In [1]: import numpy as np

In [2]: import numpy.linalg as la

In [3]: np.set_printoptions(precision=1, suppress=True, linewidth=200, sign=" ")

In [4]: data = np.diag(np.array([-5, 7, -4, -7, -8, -3, 5, 6, -8, -3, 4, 0])) + 2 * np.eye(12, k=1) + 2 * np.eye(12, k=-1)

In [5]: data
Out[5]: 
array([[-5.,  2.,  0.,  0.,  0.,  0.,  0.,  0.,  0.,  0.,  0.,  0.],
       [ 2.,  7.,  2.,  0.,  0.,  0.,  0.,  0.,  0.,  0.,  0.,  0.],
       [ 0.,  2., -4.,  2.,  0.,  0.,  0.,  0.,  0.,  0.,  0.,  0.],
       [ 0.,  0.,  2., -7.,  2.,  0.,  0.,  0.,  0.,  0.,  0.,  0.],
       [ 0.,  0.,  0.,  2., -8.,  2.,  0.,  0.,  0.,  0.,  0.,  0.],
       [ 0.,  0.,  0.,  0.,  2., -3.,  2.,  0.,  0.,  0.,  0.,  0.],
       [ 0.,  0.,  0.,  0.,  0.,  2.,  5.,  2.,  0.,  0.,  0.,  0.],
       [ 0.,  0.,  0.,  0.,  0.,  0.,  2.,  6.,  2.,  0.,  0.,  0.],
       [ 0.,  0.,  0.,  0.,  0.,  0.,  0.,  2., -8.,  2.,  0.,  0.],
       [ 0.,  0.,  0.,  0.,  0.,  0.,  0.,  0.,  2., -3.,  2.,  0.],
       [ 0.,  0.,  0.,  0.,  0.,  0.,  0.,  0.,  0.,  2.,  4.,  2.],
       [ 0.,  0.,  0.,  0.,  0.,  0.,  0.,  0.,  0.,  0.,  2.,  0.]])

In [6]: O, V = la.qr(data[:, :6])[0], la.qr(data[:, 6:])[0]

In [7]: sigma = la.svd(O.T @ V, compute_uv=False)

In [8]: np.degrees(np.arccos(sigma.clip(0, 1)))
Out[8]: array([ 71. ,  85.7,  90. ,  90. ,  90. ,  90. ])

In [9]: round(la.norm(O @ O.T - V @ V.T, 2), 1)
Out[9]: np.float64(1.0)

In [10]: def softmax(z):
    ...:     e = np.exp(z - z.max(axis=-1, keepdims=True))
    ...:     return e / e.sum(axis=-1, keepdims=True)
    ...: 

In [11]: np.round(softmax(data[4]), 1) + 0
Out[11]: array([ 0. ,  0. ,  0. ,  0.3,  0. ,  0.3,  0. ,  0. ,  0. ,  0. ,  0. ,  0. ])

In [12]: np.round(softmax(data[4] + 2), 1) + 0
Out[12]: array([ 0. ,  0. ,  0. ,  0.3,  0. ,  0.3,  0. ,  0. ,  0. ,  0. ,  0. ,  0. ])

In [13]: np.round(softmax(10 * data[4]), 1) + 0
Out[13]: array([ 0. ,  0. ,  0. ,  0.5,  0. ,  0.5,  0. ,  0. ,  0. ,  0. ,  0. ,  0. ])

In [14]: S = data @ data.T / np.sqrt(12)

In [15]: softmax(S).round(6).argmax(axis=1)
Out[15]: array([  0,   1,   2,   3,   4,   5,   6,   7,   8,   9,  10,  10])

In [16]: np.round(softmax(S + np.triu(np.full(S.shape, -np.inf), 1)), 1) + 0
Out[16]: 
array([[ 1. ,  0. ,  0. ,  0. ,  0. ,  0. ,  0. ,  0. ,  0. ,  0. ,  0. ,  0. ],
       [ 0. ,  1. ,  0. ,  0. ,  0. ,  0. ,  0. ,  0. ,  0. ,  0. ,  0. ,  0. ],
       [ 0. ,  0. ,  1. ,  0. ,  0. ,  0. ,  0. ,  0. ,  0. ,  0. ,  0. ,  0. ],
       [ 0. ,  0. ,  0. ,  1. ,  0. ,  0. ,  0. ,  0. ,  0. ,  0. ,  0. ,  0. ],
       [ 0. ,  0. ,  0. ,  0. ,  1. ,  0. ,  0. ,  0. ,  0. ,  0. ,  0. ,  0. ],
       [ 0. ,  0. ,  0. ,  0. ,  0. ,  1. ,  0. ,  0. ,  0. ,  0. ,  0. ,  0. ],
       [ 0. ,  0. ,  0. ,  0. ,  0. ,  0. ,  1. ,  0. ,  0. ,  0. ,  0. ,  0. ],
       [ 0. ,  0. ,  0. ,  0. ,  0. ,  0. ,  0. ,  1. ,  0. ,  0. ,  0. ,  0. ],
       [ 0. ,  0. ,  0. ,  0. ,  0. ,  0. ,  0. ,  0. ,  1. ,  0. ,  0. ,  0. ],
       [ 0. ,  0. ,  0. ,  0. ,  0. ,  0. ,  0. ,  0. ,  0. ,  0.9,  0. ,  0. ],
       [ 0. ,  0. ,  0. ,  0. ,  0. ,  0. ,  0. ,  0. ,  0. ,  0. ,  1. ,  0. ],
       [ 0. ,  0. ,  0. ,  0. ,  0. ,  0. ,  0. ,  0. ,  0. ,  0.1,  0.4,  0.1]])

In [17]: evals, V = la.eigh(data)

In [18]: x = np.array([1, -4, 8, 6, 6, -9, -9, 0, 5, -3, 4, 9])

In [19]: np.round(V * np.maximum(evals, 0) @ V.T, 1) + 0
Out[19]: 
array([[ 0.2,  1.1,  0.2,  0. ,  0. ,  0. ,  0. ,  0. ,  0. ,  0. ,  0. ,  0. ],
       [ 1.1,  7.3,  1.3,  0.2,  0. ,  0. ,  0. ,  0. ,  0. ,  0. ,  0. ,  0. ],
       [ 0.2,  1.3,  0.2,  0. ,  0. ,  0. ,  0. ,  0. ,  0. ,  0. ,  0. ,  0. ],
       [ 0. ,  0.2,  0. ,  0. ,  0. ,  0. ,  0. ,  0. ,  0. ,  0. ,  0. ,  0. ],
       [ 0. ,  0. ,  0. ,  0. ,  0. ,  0. ,  0.2,  0. ,  0. ,  0. ,  0. ,  0. ],
       [ 0. ,  0. ,  0. ,  0. ,  0. ,  0.3,  1.2,  0.2,  0. ,  0. ,  0. ,  0. ],
       [ 0. ,  0. ,  0. ,  0. ,  0.2,  1.2,  5.2,  1.9,  0.2,  0. ,  0. ,  0. ],
       [ 0. ,  0. ,  0. ,  0. ,  0. ,  0.2,  1.9,  6.2,  0.9,  0.2,  0. ,  0. ],
       [ 0. ,  0. ,  0. ,  0. ,  0. ,  0. ,  0.2,  0.9,  0.1,  0.1,  0.2,  0.1],
       [ 0. ,  0. ,  0. ,  0. ,  0. ,  0. ,  0. ,  0.2,  0.1,  0.3,  1.1,  0.4],
       [ 0. ,  0. ,  0. ,  0. ,  0. ,  0. ,  0. ,  0. ,  0.2,  1.1,  4.4,  1.7],
       [ 0. ,  0. ,  0. ,  0. ,  0. ,  0. ,  0. ,  0. ,  0.1,  0.4,  1.7,  0.6]])

In [20]: u = np.array([6, -8, 3, -6, 0, -2, -4, 2, -6, -9, 6, -4])

In [21]: out = data + np.outer(u, np.eye(12)[7])

In [22]: la.matrix_rank(la.inv(out) - la.inv(data), tol=1e-8)
Out[22]: np.int64(1)

In [23]: out
Out[23]: 
array([[-5.,  2.,  0.,  0.,  0.,  0.,  0.,  6.,  0.,  0.,  0.,  0.],
       [ 2.,  7.,  2.,  0.,  0.,  0.,  0., -8.,  0.,  0.,  0.,  0.],
       [ 0.,  2., -4.,  2.,  0.,  0.,  0.,  3.,  0.,  0.,  0.,  0.],
       [ 0.,  0.,  2., -7.,  2.,  0.,  0., -6.,  0.,  0.,  0.,  0.],
       [ 0.,  0.,  0.,  2., -8.,  2.,  0.,  0.,  0.,  0.,  0.,  0.],
       [ 0.,  0.,  0.,  0.,  2., -3.,  2., -2.,  0.,  0.,  0.,  0.],
       [ 0.,  0.,  0.,  0.,  0.,  2.,  5., -2.,  0.,  0.,  0.,  0.],
       [ 0.,  0.,  0.,  0.,  0.,  0.,  2.,  8.,  2.,  0.,  0.,  0.],
       [ 0.,  0.,  0.,  0.,  0.,  0.,  0., -4., -8.,  2.,  0.,  0.],
       [ 0.,  0.,  0.,  0.,  0.,  0.,  0., -9.,  2., -3.,  2.,  0.],
       [ 0.,  0.,  0.,  0.,  0.,  0.,  0.,  6.,  0.,  2.,  4.,  2.],
       [ 0.,  0.,  0.,  0.,  0.,  0.,  0., -4.,  0.,  0.,  2.,  0.]])

In [24]: O, r_ = la.qr(out)

In [25]: np.round(O.T @ O, 1) + 0
Out[25]: 
array([[ 1.,  0.,  0.,  0.,  0.,  0.,  0.,  0.,  0.,  0.,  0.,  0.],
       [ 0.,  1.,  0.,  0.,  0.,  0.,  0.,  0.,  0.,  0.,  0.,  0.],
       [ 0.,  0.,  1.,  0.,  0.,  0.,  0.,  0.,  0.,  0.,  0.,  0.],
       [ 0.,  0.,  0.,  1.,  0.,  0.,  0.,  0.,  0.,  0.,  0.,  0.],
       [ 0.,  0.,  0.,  0.,  1.,  0.,  0.,  0.,  0.,  0.,  0.,  0.],
       [ 0.,  0.,  0.,  0.,  0.,  1.,  0.,  0.,  0.,  0.,  0.,  0.],
       [ 0.,  0.,  0.,  0.,  0.,  0.,  1.,  0.,  0.,  0.,  0.,  0.],
       [ 0.,  0.,  0.,  0.,  0.,  0.,  0.,  1.,  0.,  0.,  0.,  0.],
       [ 0.,  0.,  0.,  0.,  0.,  0.,  0.,  0.,  1.,  0.,  0.,  0.],
       [ 0.,  0.,  0.,  0.,  0.,  0.,  0.,  0.,  0.,  1.,  0.,  0.],
       [ 0.,  0.,  0.,  0.,  0.,  0.,  0.,  0.,  0.,  0.,  1.,  0.],
       [ 0.,  0.,  0.,  0.,  0.,  0.,  0.,  0.,  0.,  0.,  0.,  1.]])

In [26]: np.abs(np.diag(r_))
Out[26]: array([  5.4,   7.5,   4.8,   5.9,   7.2,   3.1,   5.4,  14.9,   8.2,   1.6,   4.2,   0.6])

In [27]: np.trace(O @ O.T)
Out[27]: np.float64(12.0)

In [28]: K = np.load("arr.npy")

In [29]: K
Out[29]: 
array([[ 0.7,  2.5, -1.8],
       [ 0.9,  3.5, -1.9],
       [ 1.1,  3.3, -2.2],
       [ 1. ,  3.3, -2. ],
       [ 1.5,  2.9, -1.5],
       [ 1. ,  3.2, -1.7],
       [ 0.7,  2.7, -2.1],
       [ 1.2,  3.6, -2. ],
       [-2.7, -3.2, -3.6],
       [-2.4, -2.4, -3. ],
       [-2.7, -3.2, -2.9],
       [-3.4, -3. , -3. ],
       [-2.7, -2.6, -3.2],
       [-3.2, -3. , -3.4],
       [-3.1, -2.8, -3.4],
       [-3.7, -2.9, -2.9]])

In [30]: out = K / np.sqrt((K ** 2).mean(axis=1, keepdims=True))

In [31]: la.matrix_rank(out) == la.matrix_rank(K)
Out[31]: np.True_

In [32]: la.matrix_rank(K - K.mean(axis=1, keepdims=True))
Out[32]: np.int64(2)

In [33]: F = np.load("out2.npy")

In [34]: F
Out[34]: 
array([[ 0,  0,  8,  0,  0,  0],
       [ 0, -9,  0,  0,  0,  0],
       [ 0,  0,  0,  0, -1,  0],
       [ 0,  0,  0, -1,  0,  0],
       [ 0,  0,  0,  0,  0,  0],
       [ 0,  0,  0,  0,  0,  3]])

In [35]: np.trace(F)
Out[35]: np.int64(-7)

In [36]: la.determinant(F)
Traceback (most recent call last):
  Cell In[36], line 1
    la.determinant(F)
AttributeError: module 'numpy.linalg' has no attribute 'determinant'


In [37]: F @ F
Out[37]: 
array([[ 0,  0,  0,  0, -8,  0],
       [ 0, 81,  0,  0,  0,  0],
       [ 0,  0,  0,  0,  0,  0],
       [ 0,  0,  0,  1,  0,  0],
       [ 0,  0,  0,  0,  0,  0],
       [ 0,  0,  0,  0,  0,  9]])

In [38]: la.matrix_power(F, 2)
Out[38]: 
array([[ 0,  0,  0,  0, -8,  0],
       [ 0, 81,  0,  0,  0,  0],
       [ 0,  0,  0,  0,  0,  0],
       [ 0,  0,  0,  1,  0,  0],
       [ 0,  0,  0,  0,  0,  0],
       [ 0,  0,  0,  0,  0,  9]])

In [39]: F.inv()
Traceback (most recent call last):
  Cell In[39], line 1
    F.inv()
AttributeError: 'numpy.ndarray' object has no attribute 'inv'


In [40]: np.allclose(F @ F.T, F.T @ F)
Out[40]: False

In [41]: np.round(la.det(F), 1)
Out[41]: np.float64(0.0)

In [42]: np.abs(np.diag(la.qr(F)[1])) > 1e-9
Out[42]: array([False,  True, False,  True, False,  True])

In [43]: round(np.trace(la.pinv(F) @ F), 1)
Out[43]: np.float64(5.0)

In [44]: W = np.array([[-3, -2, 2],
    ...:     [1, 0, 2],
    ...:     [-3, -2, 2],
    ...:     [-1, 2, 3],
    ...:     [-2, 3, 1],
    ...:     [3, 1, 1]])

In [45]: b = np.array([3, 2, 2])

In [46]: hid = np.maximum(F @ W + b, 0)

In [47]: (hid > 0).mean(axis=0)
Out[47]: array([ 0.7,  0.5,  0.7])

In [48]: hid
Out[48]: 
array([[  0,   0,  18],
       [  0,   2,   0],
       [  5,   0,   1],
       [  4,   0,   0],
       [  3,   2,   2],
       [ 12,   5,   5]])

In [49]: cent = np.array([[3, -5], [-1, -1], [3, -4]])

In [50]: hid @ cent
Out[50]: 
array([[ 54, -72],
       [ -2,  -2],
       [ 18, -29],
       [ 12, -20],
       [ 13, -25],
       [ 46, -85]])

In [51]: U, sigma, VT = la.svd(F)

In [52]: V = VT[:(sigma > 1e-8).sum()]

In [53]: rng = np.random.default_rng(95)

In [54]: x = F[0] + 5 * F[3] + rng.integers(2) * np.eye(6)[0]

In [55]: x
Out[55]: array([ 0.,  0.,  8., -5.,  0.,  0.])

In [56]: la.matrix_rank(np.vstack([F, x]))
Out[56]: np.int64(5)

In [57]: V.T @ V
Out[57]: 
array([[ 0.,  0.,  0.,  0.,  0.,  0.],
       [ 0.,  1.,  0.,  0.,  0.,  0.],
       [ 0.,  0.,  1.,  0.,  0.,  0.],
       [ 0.,  0.,  0.,  1.,  0.,  0.],
       [ 0.,  0.,  0.,  0.,  1.,  0.],
       [ 0.,  0.,  0.,  0.,  0.,  1.]])

In [58]: mat = rng.normal(size=(23, 4))

In [59]: mat = 3 * mat / la.norm(mat, axis=1, keepdims=True)

In [60]: mat.round(1) + 0
Out[60]: 
array([[-0.3,  2.9,  0.2, -0.7],
       [ 2.4,  1.5,  0.4,  1. ],
       [-1.1,  0. , -0.1, -2.8],
       [ 2.1,  1.1,  0.4,  1.8],
       [-1.6,  0.8, -1.4,  2. ],
       [-0.2,  0.7,  0.4, -2.9],
       [-2.7, -0.7,  0.8, -0.7],
       [-1.5, -2.2, -1.4, -0.1],
       [ 1.6, -1.4,  1.5, -1.6],
       [-0.5, -2. ,  2.2,  0.1],
       [ 2.1, -1.5,  1.5, -0.2],
       [-2.1,  0.5, -0.7, -2. ],
       [ 1.8,  1.3,  1.1,  1.7],
       [ 1.1,  1.6, -1.6,  1.6],
       [-0.2, -1.7, -1.5,  1.9],
       [ 0.5,  2.4,  0.1, -1.8],
       [-2. , -0.9, -1.1,  1.8],
       [ 0.8,  2.6, -1.1, -0.1],
       [ 1. ,  2.2,  0.9,  1.6],
       [ 1.9, -0.1, -1. ,  2.1],
       [ 1.2,  0.1, -1.4,  2.3],
       [-1.6,  1.2,  1.2,  1.9],
       [-1.5,  1.2,  1.1,  2. ]])

In [61]: cen = (mat - mat.mean(axis=0)) / mat.std(axis=0)

In [62]: cen.std(axis=0)
Out[62]: array([ 1.,  1.,  1.,  1.])

In [63]: b = la.lstsq(np.delete(cen, 2, axis=1), cen[:, 2])[0]

In [64]: b
Out[64]: array([ 0.2, -0.1, -0.2])

In [65]: m1 = np.loadtxt("block18.csv", delimiter=",")

In [66]: m1
Out[66]: 
array([[-13.7, -15.1,  -4.6,   8.9, -15.5],
       [-16.1, -14.5,  -4.7,   9.5, -13.6],
       [-13.9, -15.3,  -4.3,  11.7, -14.8],
       [-14.6, -15.9,  -4.4,  10.3, -18. ],
       [-13.6, -14. ,  -4.8,   8.2, -15. ],
       [-14.6, -15.6,  -6.3,  10.4, -14.6],
       [-14.3, -15.1,  -5.7,  10.1, -14.3],
       [-15. , -16. ,  -4.8,  12.6, -15.6],
       [-16.1, -14.9,  -4.2,  10.4, -16. ],
       [-15.7, -13. ,  -4.3,  10.1, -14.7],
       [-16.1, -16.5,  -5.6,   8.3, -14.7],
       [-15.5, -15.1,  -7.7,   7.8, -15.6],
       [-14.6, -14.9,  -6.6,  11.3, -14. ],
       [-16.7, -15.4,  -4.9,   9.5, -14.9]])

In [67]: U, sigma, VT = la.svd(F)

In [68]: np.argmax(sigma[:-1] / (sigma[1:] + 1e-6)) + 1
Out[68]: np.int64(5)

In [69]: sigma
Out[69]: array([ 9.,  8.,  3.,  1.,  1.,  0.])

In [70]: out = U[:, :5] @ np.diag(sigma[:5]) @ VT[:5]

In [71]: la.matrix_rank(out)
Out[71]: np.int64(5)

In [72]: la.matrix_rank(F, rtol=0.05)
Out[72]: np.int64(5)

In [73]: round(float(la.norm(F - out, 2)), 1), sigma[5]
Out[73]: (0.0, np.float64(0.0))

In [74]: round(la.norm(F - out) / la.norm(F), 1)
Out[74]: np.float64(0.0)

In [75]: x = np.array([2, 0, 1, 1, 1])

In [76]: target = m1 @ x

In [77]: np.round(la.pinv(m1) @ m1, 1) + 0
Out[77]: 
array([[ 1.,  0.,  0.,  0.,  0.],
       [ 0.,  1.,  0.,  0.,  0.],
       [ 0.,  0.,  1.,  0.,  0.],
       [ 0.,  0.,  0.,  1.,  0.],
       [ 0.,  0.,  0.,  0.,  1.]])

In [78]: np.round(la.lstsq(m1, target)[0], 1) + 0
Out[78]: array([ 2.,  0.,  1.,  1.,  1.])

In [79]: np.round(la.solve(m1.T @ m1, m1.T @ target), 1) + 0
Out[79]: array([ 2.,  0.,  1.,  1.,  1.])

In [80]: target = target + 0.3 * rng.normal(size=14)

In [81]: target
Out[81]: array([-38.4, -41. , -35.3, -41. , -39.4, -39.1, -38.6, -38. , -41.8, -40.6, -44.7, -46.1, -38. , -43.7])

In [82]: b, *_ = la.lstsq(m1, target)

In [83]: b
Out[83]: array([ 2.1,  0.1,  0.8,  1.1,  0.9])

In [84]: np.round(m1.T @ (target - m1 @ b), 1) + 0
Out[84]: array([ 0.,  0.,  0.,  0.,  0.])

In [85]: np.round(la.norm(target - m1 @ b), 1)
Out[85]: np.float64(1.1)

In [86]: D = la.norm(m1[:, None] - m1[None], axis=-1)

In [87]: D[10]
Out[87]: array([ 3.1,  2.7,  4.4,  4.4,  3.6,  2.8,  2.9,  4.6,  3.3,  4.2,  0. ,  2.8,  3.9,  1.9])

In [88]: np.flatnonzero(D[10] < D.mean() / 2)
Out[88]: array([ 10])

In [89]: D[:5, :5]
Out[89]: 
array([[ 0. ,  3.2,  2.9,  3.1,  1.4],
       [ 3.2,  0. ,  3.5,  4.9,  3.2],
       [ 2.9,  3.5,  0. ,  3.6,  3.8],
       [ 3.1,  4.9,  3.6,  0. ,  4.3],
       [ 1.4,  3.2,  3.8,  4.3,  0. ]])

In [90]: (D + 1e9 * np.eye(14)).round(6).argmin(axis=1)
Out[90]: array([  4,  13,   7,   8,   0,   6,   5,   2,  13,   1,  13,  10,   5,   1])

In [91]: la.norm(m1 - m1.mean(axis=0), axis=1)
Out[91]: array([ 1.8,  2. ,  2.3,  3.2,  2.5,  1.4,  1.2,  2.9,  1.8,  2.4,  2.5,  3.4,  2.3,  1.8])

In [92]: D.mean(axis=1).argmax()
Out[92]: np.int64(11)
